% python3 -q
>>> import numpy as np
>>> np.set_printoptions(suppress=True, linewidth=140)
>>> rd = lambda a: np.round(a, 4) + 0
>>> A = np.load("case9.npy")
>>> print(rd(A))
[[-0.2093  4.0642  4.2383  7.2238]
 [-1.7571 -1.0875 -3.2484  4.2544]
 [-6.2405 -3.3328 -1.5308  7.3548]
 [ 2.3407  3.1044 -0.8682  3.3955]
 [ 2.1482  4.9654  2.8192  5.3355]
 [ 2.5314  1.5119 -4.0575  1.7055]
 [ 8.1463  6.9217 -1.4128  0.2204]
 [ 6.516   5.897  -1.1725  1.1557]
 [ 7.1795  7.3588  0.6585  1.7395]
 [ 8.9585 10.0271  3.258   2.1498]
 [-0.0018  3.5327  2.9857  6.4937]
 [10.7662  8.4907 -1.9422 -1.3542]
 [ 7.7979  7.5265  0.1594  1.1808]]
>>> G = np.cov(A, rowvar=False)
>>> print(rd(G))
[[ 24.7818  17.7181   0.3033 -12.2393]
 [ 17.7181  14.6998   3.9683  -6.8749]
 [  0.3033   3.9683   6.9295   3.3131]
 [-12.2393  -6.8749   3.3131   7.7762]]
>>> print(np.argwhere(np.triu(np.abs(np.corrcoef(A.T)) > 0.8, 1)))
[[0 1]
 [0 3]]
>>> print(rd(np.polyfit(A[:, 0], A[:, 2], 1)))
[ 0.0122 -0.0541]
>>> print(G.shape)
(4, 4)
>>> mat = np.array([[10, 21, 30, 15, 16],
...     [21, 61, 89, 25, 44],
...     [30, 89, 130, 35, 64],
...     [15, 25, 35, 25, 20],
...     [16, 44, 64, 20, 32]])
>>> # looks like rank 2
>>> A2 = mat / np.sqrt((mat ** 2).mean(axis=1, keepdims=True))
>>> print(rd(np.linalg.norm(A2, axis=1)))
[2.2361 2.2361 2.2361 2.2361 2.2361]
>>> print(rd(np.linalg.eigvals(mat).sum().real))
258.0
>>> print(np.einsum("ij,ji->", mat, mat))
58420
>>> print(rd(np.linalg.det(2 * mat)), rd(np.linalg.det(mat)))
0.0 0.0
>>> print(rd(np.linalg.det(mat[::-1])))
0.0
>>> print(np.einsum("ii->", mat))
258
>>> print(rd(np.poly(mat)))
[   1. -258. 4072.    0.    0.    0.]
>>> Ac = A - A.mean(axis=0)
>>> left, s, VT = np.linalg.svd(Ac, full_matrices=False)
>>> print(rd(s ** 2 / (s ** 2).sum()))
[0.805 0.195 0.    0.   ]
>>> print((np.sign(left[:, 0]) == np.sign(left[0, 0])).astype(int))
[1 1 1 1 1 1 0 0 0 0 1 0 0]
>>> print(rd((s ** 2).sum() ** 2 / (s ** 4).sum()))
1.4577
>>> print(rd(s))
[22.8786 11.2613  0.      0.    ]
>>> left, s, VT = np.linalg.svd(mat)
>>> evecs = VT[:(s > 1e-8).sum()]
>>> rng = np.random.default_rng(92332)
>>> vec = mat[4] + 2 * mat[0] + rng.integers(2) * np.eye(5)[4]
>>> print(vec)
[ 36.  86. 124.  50.  64.]
>>> print(rd(np.diag(evecs.T @ evecs)))
[0.1616 0.2687 0.6135 0.8227 0.1336]
>>> print(np.linalg.matrix_rank(np.vstack([mat, vec])))
2
>>> arr = np.load("arr.npy")
>>> print(arr)
[[4 0]
 [3 1]]
>>> print(arr.shape)
(2, 2)
>>> print(rd(np.linalg.norm(arr)))
5.099
>>> print(np.linalg.matrix_rank(arr))
2
>>> print(np.diff(arr, axis=0))
[[-1  1]]
>>> arr[:, 2]
Traceback (most recent call last):
  File "<python-input-39>", line 1, in <module>
    arr[:, 2]
    ~~~^^^^^^
IndexError: index 2 is out of bounds for axis 1 with size 2
>>> print(np.count_nonzero(arr))
3
>>> hat = np.triu(np.array([[4, -3], [-9, 2]]), 1) + np.eye(2)
>>> A2 = hat @ arr @ np.linalg.inv(hat)
>>> print(np.linalg.matrix_rank(A2))
2
>>> print(hat @ arr - arr @ hat)
[[-9.  9.]
 [ 0.  9.]]
>>> print(np.poly(A2))
[ 1. -5.  4.]
>>> print(np.trace(A2), np.trace(arr))
5.0 5
>>> E = np.load("data.npy")
>>> print(E)
[[ 2  6  0  2]
 [ 6  2  0  7]
 [ 0  0 10  4]
 [ 2  7  4  8]]
>>> r0 = np.array([1, -3, 2])
>>> print(np.convolve(E[2], r0))
[  0   0  10 -26   8   8]
>>> print(np.cross(E[2, :3], E[0, :3]))
[-60  20   0]
>>> vals, evecs = np.linalg.eigvalsh(E)
Traceback (most recent call last):
  File "<python-input-52>", line 1, in <module>
    vals, evecs = np.linalg.eigvalsh(E)
    ^^^^^^^^^^^
ValueError: too many values to unpack (expected 2)
>>> vals, evecs = np.linalg.eigh(E)
>>> print(np.abs(evecs[:, -1]).round(6).argmax())
3
>>> print(np.unique(vals.round(6) + 0, return_counts=True)[1])
[1 1 1 1]
>>> print(vals.sum(), np.trace(E))
22.0 22
>>> print(rd(evecs.T @ E @ evecs))
[[-5.3482  0.      0.      0.    ]
 [ 0.      1.7517  0.      0.    ]
 [ 0.      0.      9.4265  0.    ]
 [ 0.      0.      0.     16.17  ]]
>>> print(rd(evecs.T @ evecs))
[[1. 0. 0. 0.]
 [0. 1. 0. 0.]
 [0. 0. 1. 0.]
 [0. 0. 0. 1.]]
>>> print((vals > 1e-8).sum(), (vals < -1e-8).sum())
3 1
>>> vec = np.array([4, 2, 3, -1])
>>> print(np.linalg.norm(E @ vec) <= np.linalg.norm(E, 2) * np.linalg.norm(vec) + 1e-9)
True
>>> print((E @ vec).argmax())
2
>>> print(np.sign((E @ vec).round(6)))
[1 1 1 1]
>>> print(E @ np.ones(4))
[10. 15. 14. 21.]
>>> print((E * vec).sum(axis=1))
[18 21 26 26]
>>> print(E * vec)
[[ 8 12  0 -2]
 [24  4  0 -7]
 [ 0  0 30 -4]
 [ 8 14 12 -8]]
>>> print(rd(np.trace(np.linalg.pinv(A) @ A)))
3.0
>>> print(np.allclose(A[:-1].T @ np.linalg.lstsq(A[:-1].T, A[-1])[0], A[-1]))
True
>>> W0 = np.diag(np.array([0, 2, 3, -3, -1])) + -1 * np.eye(5, k=1) + -1 * np.eye(5, k=-1)
>>> print(W0)
[[ 0. -1.  0.  0.  0.]
 [-1.  2. -1.  0.  0.]
 [ 0. -1.  3. -1.  0.]
 [ 0.  0. -1. -3. -1.]
 [ 0.  0.  0. -1. -1.]]
>>> # symmetric
>>> print([round(float(np.linalg.det(W0[:i, :i])), 2) + 0 for i in range(1, 6)])
[0.0, -1.0, -3.0, 10.0, -7.0]
>>> print(np.all(np.linalg.eigvalsh(W0) > 0))
False
>>> vec = np.array([3, 2, 1, -3, -3])
>>> y = W0 @ vec
>>> coef, lr = np.zeros(5), 1 / np.linalg.norm(W0, 2) ** 2
>>> for i in range(12):
...     coef -= lr * W0.T @ (W0 @ coef - y)
...     if i % 2 == 0: print(i, round(np.linalg.norm(W0 @ coef - y), 4))
... 
0 3.083
2 2.2459
4 2.053
6 1.9301
8 1.8361
10 1.7555
>>> print(rd(coef))
[ 0.2275  0.6565  0.5168 -3.3136 -1.8452]
>>> hat = np.triu(np.array([[-5, 1, -5, -1, 4],
...     [-1, 3, -2, -3, 1],
...     [2, -2, -4, 3, 2],
...     [1, 0, -1, -1, -3],
...     [-3, -1, 0, 0, 5]]), 1) + np.eye(5)
>>> A2 = hat @ W0 @ np.linalg.inv(hat)
>>> print(np.linalg.matrix_rank(A2))
5
>>> print(rd(np.linalg.det(A2)))
-7.0
>>> vec = np.array([5, 7, 0, 0, 4])
>>> y = W0 @ vec
>>> print(y)
[-7.  9. -7. -4. -4.]
>>> print(rd(np.linalg.solve(W0.T, W0[3])))
[0. 0. 0. 1. 0.]
>>> print(rd(np.linalg.solve(W0, y + W0[:, 3])))
[5. 7. 0. 1. 4.]
>>> print(rd(np.linalg.solve(W0, -3 * y)))
[-15. -21.   0.   0. -12.]
>>> X = np.loadtxt("dump.csv", delimiter=",")
>>> print(X)
[[ 0.4854 -0.03   -0.0699]
 [-0.5005 -0.5227 -0.2543]
 [-0.6169  0.7398  0.5299]
 [-0.0798  0.9069  0.6805]
 [ 0.2636  0.9087  0.664 ]
 [-0.2449  0.585   0.3714]
 [ 0.1974 -0.2165 -0.1391]
 [ 0.6469 -0.5441 -0.3885]
 [-0.226  -0.7969 -0.5154]
 [-0.8511  0.7895  0.6107]
 [ 0.9379 -0.8511 -0.6963]
 [ 0.8041 -0.8617 -0.6751]]
>>> d = np.linalg.norm(X[:, None] - X[None], axis=-1)
>>> print((d + 1e9 * np.eye(12)).round(6).argmin(axis=1))
[ 6  8  9  4  3  2  0 11  1  2 11 10]
>>> print(d.shape)
(12, 12)
>>> print(rd(np.linalg.norm(X - X.mean(axis=0), axis=1)))
[0.4267 0.8219 1.1286 1.1305 1.1295 0.7487 0.2995 0.8942 1.0058 1.3473 1.4124 1.33  ]
>>> print(np.linalg.matrix_rank(d ** 2))
5
>>> print(d[3].round(6).argsort(kind="stable")[:4])
[3 4 5 2]
>>> print(rd(d[:5, :5]))
[[0.     1.1175 1.4722 1.3268 1.212 ]
 [1.1175 0.     1.4908 1.7591 1.8644]
 [1.4722 1.4908 0.     0.5823 0.9065]
 [1.3268 1.7591 0.5823 0.     0.3438]
 [1.212  1.8644 0.9065 0.3438 0.    ]]
>>> print(np.unravel_index(d.round(6).argmax(), d.shape))
(np.int64(9), np.int64(10))
>>> Z = X[[10, 4]].astype(float)
>>> for _ in range(3):
...     z = np.linalg.norm(X[:, None] - Z, axis=-1).argmin(axis=1)
...     Z = np.array([X[z == j].mean(axis=0) for j in range(2)])
... 
>>> print(z)
[0 0 1 1 1 1 0 0 0 1 0 0]
>>> print(rd(Z))
[[ 0.335  -0.5461 -0.3912]
 [-0.3058  0.786   0.5713]]
>>> M = np.loadtxt("a.csv", delimiter=",")
>>> print(M)
[[-7.1675 -2.9509  2.7407]
 [-0.5009  4.8237  0.7568]
 [ 3.7843  3.1477  0.2335]
 [ 1.0824 -0.2897 -1.0155]
 [ 4.2866  1.7601  0.6721]
 [ 3.9192 -2.6865 -2.0987]
 [-3.3225  0.3658  0.1202]
 [-5.1704  1.0473  1.9988]
 [ 4.4856 -0.6748  0.9267]
 [-7.0288  1.0923  2.3816]
 [-6.4353 -1.7319  2.5347]
 [-0.3316  0.5899 -0.6468]
 [-6.3733 -4.5483  2.5505]
 [ 1.3899 -0.0103 -3.5354]
 [ 5.0964  1.417   0.3585]
 [ 0.7494  0.0998  1.0572]
 [-0.1537 -0.2617 -1.3371]
 [ 1.5219 -2.6199 -1.203 ]
 [ 2.2498  1.9689 -1.0181]
 [ 0.2256  0.7081 -0.2783]
 [ 4.3382  4.5099 -1.5615]]
>>> hat = X @ np.linalg.solve(X.T @ X, X.T)
>>> print(rd(hat @ X[:, 1]))
[-0.03   -0.5227  0.7398  0.9069  0.9087  0.585  -0.2165 -0.5441 -0.7969  0.7895 -0.8511 -0.8617]
>>> print(rd(np.diag(hat)))
[0.0891 0.489  0.1845 0.3055 0.497  0.2172 0.0527 0.2086 0.2474 0.2046 0.2986 0.2058]
>>> A2 = np.c_[M[:, :1] @ np.array([[5]]), np.array([1, 3, 1, 3, 0, 3, 1, 2, 0, 1, 0, 3, 1, 1, 2, 1, 2, 2, 2, 1, 1])]
>>> print(rd(A2))
[[-35.8375   1.    ]
 [ -2.5045   3.    ]
 [ 18.9215   1.    ]
 [  5.412    3.    ]
 [ 21.433    0.    ]
 [ 19.596    3.    ]
 [-16.6125   1.    ]
 [-25.852    2.    ]
 [ 22.428    0.    ]
 [-35.144    1.    ]
 [-32.1765   0.    ]
 [ -1.658    3.    ]
 [-31.8665   1.    ]
 [  6.9495   1.    ]
 [ 25.482    2.    ]
 [  3.747    1.    ]
 [ -0.7685   2.    ]
 [  7.6095   2.    ]
 [ 11.249    2.    ]
 [  1.128    1.    ]
 [ 21.691    1.    ]]
>>> print(rd(np.linalg.lstsq(M, A2[:, 0])[0]))
[5. 0. 0.]
>>> print(np.linalg.matrix_rank(np.c_[M, A2]))
4
>>> F = np.load("x.npy")
>>> print(F)
[[  0  10   9]
 [-10   0  13]
 [ -9 -13   0]]
>>> # antisymmetric, zero diagonal
>>> A2 = np.array([[1, 6, 8], [9, 5, 5], [3, 4, 6]])
>>> print(F @ A2)
[[ 117   86  104]
 [  29   -8   -2]
 [-126 -119 -137]]
>>> print(np.einsum("ij,ij->i", F, F))
[181 269 250]
>>> print(np.einsum("ik,kj->ij", F, A2))
[[ 117   86  104]
 [  29   -8   -2]
 [-126 -119 -137]]
>>> print(np.linalg.matrix_rank(F @ A2))
2
>>> print(np.einsum("ij->j", F))
[-19  -3  22]
>>> print(np.linalg.matrix_rank(np.vstack([F, A2.T])))
3
